$ python -q
>>> import numpy as np
>>> from numpy import linalg as LA
>>> np.set_printoptions(suppress=True, linewidth=140)
>>> def tidy(a):
...     return np.round(a, 2) + 0
... 
>>> K = np.loadtxt("block7.csv", delimiter=",")
>>> K
array([[ 2.43,  1.38,  1.88,  2.37,  0.38,  0.94,  0.87,  0.5 ,  0.95,  0.5 ,  0.87],
       [ 1.63,  0.22,  0.56,  0.91, -0.78,  0.28, -0.75,  0.66,  0.59,  0.66, -0.75],
       [ 2.37,  6.35,  5.15,  3.95,  5.35,  2.57,  0.75,  2.2 ,  5.98,  2.2 ,  0.75],
       [ 1.98, -3.23, -1.5 ,  0.23, -4.23, -0.75, -0.05, -0.73, -3.21, -0.73, -0.05],
       [ 1.61,  2.3 ,  1.94,  1.58,  1.3 ,  0.97, -0.77,  1.36,  2.69,  1.36, -0.77],
       [ 3.2 ,  5.06,  4.85,  4.63,  4.06,  2.42,  2.41,  1.22,  3.86,  1.22,  2.41],
       [ 2.14,  2.35,  2.32,  2.3 ,  1.35,  1.16,  0.27,  1.03,  2.21,  1.03,  0.27],
       [ 2.35, -1.09,  0.18,  1.44, -2.09,  0.09,  0.7 , -0.26, -1.44, -0.26,  0.7 ],
       [ 1.22, -0.83, -0.41,  0.01, -1.83, -0.2 , -1.56,  0.58, -0.05,  0.58, -1.56],
       [ 2.9 ,  3.85,  3.84,  3.82,  2.85,  1.92,  1.81,  1.02,  2.95,  1.02,  1.81],
       [ 2.93,  4.92,  4.57,  4.21,  3.92,  2.28,  1.86,  1.35,  3.99,  1.35,  1.86],
       [ 3.74,  0.44,  2.11,  3.79, -0.56,  1.06,  3.47, -0.68, -1.3 , -0.68,  3.47],
       [ 1.4 , -2.77, -1.58, -0.39, -3.77, -0.79, -1.2 , -0.19, -2.17, -0.19, -1.2 ],
       [ 3.54,  3.06,  3.74,  4.41,  2.06,  1.87,  3.09,  0.32,  1.52,  0.32,  3.09],
       [ 3.68,  4.05,  4.49,  4.92,  3.05,  2.24,  3.36,  0.57,  2.37,  0.57,  3.36],
       [-0.76, -0.11, -1.25, -2.39, -1.11, -0.63, -5.53,  2.14,  2.65,  2.14, -5.53],
       [ 3.1 , -1.35,  0.5 ,  2.35, -2.35,  0.25,  2.2 , -0.85, -2.45, -0.85,  2.2 ],
       [ 1.26, -3.21, -1.96, -0.72, -4.21, -0.98, -1.48, -0.24, -2.47, -0.24, -1.48],
       [ 1.61, -2.01, -0.93,  0.15, -3.01, -0.47, -0.78, -0.08, -1.62, -0.08, -0.78],
       [ 0.8 , -0.6 , -0.54, -0.47, -1.6 , -0.27, -2.4 ,  0.93,  0.6 ,  0.93, -2.4 ],
       [ 2.66,  5.67,  4.89,  4.1 ,  4.67,  2.44,  1.32,  1.78,  5.01,  1.78,  1.32],
       [ 2.76,  0.2 ,  1.3 ,  2.41, -0.8 ,  0.65,  1.52, -0.11, -0.57, -0.11,  1.52],
       [ 1.44,  2.75,  2.13,  1.5 ,  1.75,  1.06, -1.12,  1.62,  3.31,  1.62, -1.12],
       [ 1.35,  1.7 ,  1.36,  1.03,  0.7 ,  0.68, -1.3 ,  1.33,  2.35,  1.33, -1.3 ],
       [ 2.54,  4.62,  4.11,  3.6 ,  3.62,  2.05,  1.08,  1.51,  4.08,  1.51,  1.08],
       [ 1.91, -0.98, -0.05,  0.88, -1.98, -0.02, -0.18,  0.07, -0.89,  0.07, -0.18],
       [ 2.53,  6.32,  5.23,  4.15,  5.32,  2.62,  1.06,  2.09,  5.79,  2.09,  1.06],
       [ 2.41,  3.6 ,  3.34,  3.08,  2.6 ,  1.67,  0.82,  1.26,  3.19,  1.26,  0.82],
       [ 1.29,  2.46,  1.83,  1.21,  1.46,  0.92, -1.41,  1.62,  3.16,  1.62, -1.41],
       [ 1.32,  6.57,  4.59,  2.62,  5.57,  2.3 , -1.36,  2.98,  7.25,  2.98, -1.36],
       [ 1.95,  9.36,  6.88,  4.39,  8.36,  3.44, -0.1 ,  3.49,  9.41,  3.49, -0.1 ],
       [ 2.86,  4.08,  3.96,  3.84,  3.08,  1.98,  1.72,  1.12,  3.22,  1.12,  1.72],
       [ 2.62,  4.5 ,  4.08,  3.66,  3.5 ,  2.04,  1.23,  1.42,  3.89,  1.42,  1.23],
       [ 0.44, -5.52, -4.06, -2.59, -6.52, -2.03, -3.13, -0.46, -3.96, -0.46, -3.13],
       [ 3.12,  5.98,  5.4 ,  4.82,  4.98,  2.7 ,  2.24,  1.58,  4.86,  1.58,  2.24],
       [ 1.21,  1.83,  1.36,  0.89,  0.83,  0.68, -1.57,  1.47,  2.61,  1.47, -1.57],
       [ 2.98,  2.48,  2.97,  3.46,  1.48,  1.49,  1.96,  0.51,  1.5 ,  0.51,  1.96],
       [ 1.17, -1.42, -0.83, -0.24, -2.42, -0.42, -1.66,  0.41, -0.59,  0.41, -1.66],
       [ 2.37,  4.05,  3.62,  3.18,  3.05,  1.81,  0.74,  1.44,  3.68,  1.44,  0.74],
       [ 1.75, -2.05, -0.86,  0.32, -3.05, -0.43, -0.5 , -0.18, -1.8 , -0.18, -0.5 ]])
>>> Ac = K - K.mean(axis=0)
>>> V = LA.svd(Ac)[2][:9]
>>> M2 = Ac - Ac @ V.T @ V
>>> tidy(M2.std(axis=0))
array([0., 0., 0., 0., 0., 0., 0., 0., 0., 0., 0.])
>>> tidy((Ac @ V.T).std(axis=0))
array([6.57, 2.97, 0.  , 0.  , 0.  , 0.  , 0.  , 0.  , 0.  ])
>>> U, s, vt = LA.svd(K)
>>> np.argmax(s[:-1] / (s[1:] + 1e-6)) + 1
np.int64(9)
>>> tidy(s)
array([49.53, 18.94, 13.29,  0.03,  0.02,  0.02,  0.01,  0.01,  0.  ,  0.  ,  0.  ])
>>> M2 = U[:, :9] @ np.diag(s[:9]) @ vt[:9]
>>> LA.matrix_rank(K, rtol=0.05)
np.int64(3)
>>> LA.matrix_rank(M2)
np.int64(9)
>>> tidy(LA.norm(K - M2, 2)), tidy(s[9])
(np.float64(0.0), np.float64(0.0))
>>> mat = np.load("layer1.npy")
>>> tidy(mat)
array([[0.06, 0.1 , 0.06, 0.06, 0.14, 0.02, 0.14],
       [0.1 , 0.17, 0.1 , 0.1 , 0.23, 0.03, 0.23],
       [0.06, 0.1 , 0.06, 0.06, 0.14, 0.02, 0.14],
       [0.06, 0.1 , 0.06, 0.06, 0.14, 0.02, 0.14],
       [0.14, 0.23, 0.14, 0.14, 0.32, 0.05, 0.32],
       [0.02, 0.03, 0.02, 0.02, 0.05, 0.01, 0.05],
       [0.14, 0.23, 0.14, 0.14, 0.32, 0.05, 0.32]])
>>> # applying it twice changes nothing
>>> np.abs(np.diag(LA.qr(mat)[1])) > 1e-9
array([ True, False, False, False, False, False, False])
>>> C2 = mat.T @ mat
>>> np.allclose(C2, C2.T)
True
>>> tidy(np.diag(C2))
array([0.06, 0.17, 0.06, 0.06, 0.32, 0.01, 0.32])
>>> (mat @ mat.T).shape
(7, 7)
>>> tidy(np.trace(C2)), (mat ** 2).sum()
(np.float64(1.0), np.float64(1.0))
>>> tidy(LA.svd(mat, compute_uv=False) ** 2)
array([1., 0., 0., 0., 0., 0., 0.])
>>> tidy(C2)
array([[0.06, 0.1 , 0.06, 0.06, 0.14, 0.02, 0.14],
       [0.1 , 0.17, 0.1 , 0.1 , 0.23, 0.03, 0.23],
       [0.06, 0.1 , 0.06, 0.06, 0.14, 0.02, 0.14],
       [0.06, 0.1 , 0.06, 0.06, 0.14, 0.02, 0.14],
       [0.14, 0.23, 0.14, 0.14, 0.32, 0.05, 0.32],
       [0.02, 0.03, 0.02, 0.02, 0.05, 0.01, 0.05],
       [0.14, 0.23, 0.14, 0.14, 0.32, 0.05, 0.32]])
>>> rng = np.random.default_rng(5423)
>>> labels = rng.permutation(7)
>>> labels
array([2, 1, 5, 6, 0, 4, 3])
>>> M2 = C2[labels][:, labels]
>>> tidy(M2)
array([[0.06, 0.1 , 0.02, 0.14, 0.06, 0.14, 0.06],
       [0.1 , 0.17, 0.03, 0.23, 0.1 , 0.23, 0.1 ],
       [0.02, 0.03, 0.01, 0.05, 0.02, 0.05, 0.02],
       [0.14, 0.23, 0.05, 0.32, 0.14, 0.32, 0.14],
       [0.06, 0.1 , 0.02, 0.14, 0.06, 0.14, 0.06],
       [0.14, 0.23, 0.05, 0.32, 0.14, 0.32, 0.14],
       [0.06, 0.1 , 0.02, 0.14, 0.06, 0.14, 0.06]])
>>> np.allclose(M2, C2)
False
>>> tidy(np.diag(M2))
array([0.06, 0.17, 0.01, 0.32, 0.06, 0.32, 0.06])
>>> tidy(np.trace(M2))
np.float64(1.0)
>>> tidy(np.abs(LA.eigvals(M2)).max())
np.float64(1.0)
>>> tidy(M2 @ M2)
array([[0.06, 0.1 , 0.02, 0.14, 0.06, 0.14, 0.06],
       [0.1 , 0.17, 0.03, 0.23, 0.1 , 0.23, 0.1 ],
       [0.02, 0.03, 0.01, 0.05, 0.02, 0.05, 0.02],
       [0.14, 0.23, 0.05, 0.32, 0.14, 0.32, 0.14],
       [0.06, 0.1 , 0.02, 0.14, 0.06, 0.14, 0.06],
       [0.14, 0.23, 0.05, 0.32, 0.14, 0.32, 0.14],
       [0.06, 0.1 , 0.02, 0.14, 0.06, 0.14, 0.06]])
>>> tidy(np.trace(M2))
np.float64(1.0)
>>> tidy(np.sort(np.abs(LA.eigvals(M2))))
array([0., 0., 0., 0., 0., 0., 1.])
>>> assert M2 == M2.T
Traceback (most recent call last):
  File "<python-input-41>", line 1, in <module>
    assert M2 == M2.T
           ^^^^^^^^^^
ValueError: The truth value of an array with more than one element is ambiguous. Use a.any() or a.all()
>>> tidy((M2 + M2.T) / 2)
array([[0.06, 0.1 , 0.02, 0.14, 0.06, 0.14, 0.06],
       [0.1 , 0.17, 0.03, 0.23, 0.1 , 0.23, 0.1 ],
       [0.02, 0.03, 0.01, 0.05, 0.02, 0.05, 0.02],
       [0.14, 0.23, 0.05, 0.32, 0.14, 0.32, 0.14],
       [0.06, 0.1 , 0.02, 0.14, 0.06, 0.14, 0.06],
       [0.14, 0.23, 0.05, 0.32, 0.14, 0.32, 0.14],
       [0.06, 0.1 , 0.02, 0.14, 0.06, 0.14, 0.06]])
>>> tidy(LA.matrix_power(M2, 3))
array([[0.06, 0.1 , 0.02, 0.14, 0.06, 0.14, 0.06],
       [0.1 , 0.17, 0.03, 0.23, 0.1 , 0.23, 0.1 ],
       [0.02, 0.03, 0.01, 0.05, 0.02, 0.05, 0.02],
       [0.14, 0.23, 0.05, 0.32, 0.14, 0.32, 0.14],
       [0.06, 0.1 , 0.02, 0.14, 0.06, 0.14, 0.06],
       [0.14, 0.23, 0.05, 0.32, 0.14, 0.32, 0.14],
       [0.06, 0.1 , 0.02, 0.14, 0.06, 0.14, 0.06]])
>>> r = LA.matrix_rank(mat)
>>> r
np.int64(1)
>>> N = LA.svd(mat)[2][r:].T
>>> [int(LA.matrix_rank(mat[:i])) for i in range(1, len(mat) + 1)]
[1, 1, 1, 1, 1, 1, 1]
>>> [int(LA.matrix_rank(mat[:, :j + 1])) for j in range(7)]
[1, 1, 1, 1, 1, 1, 1]
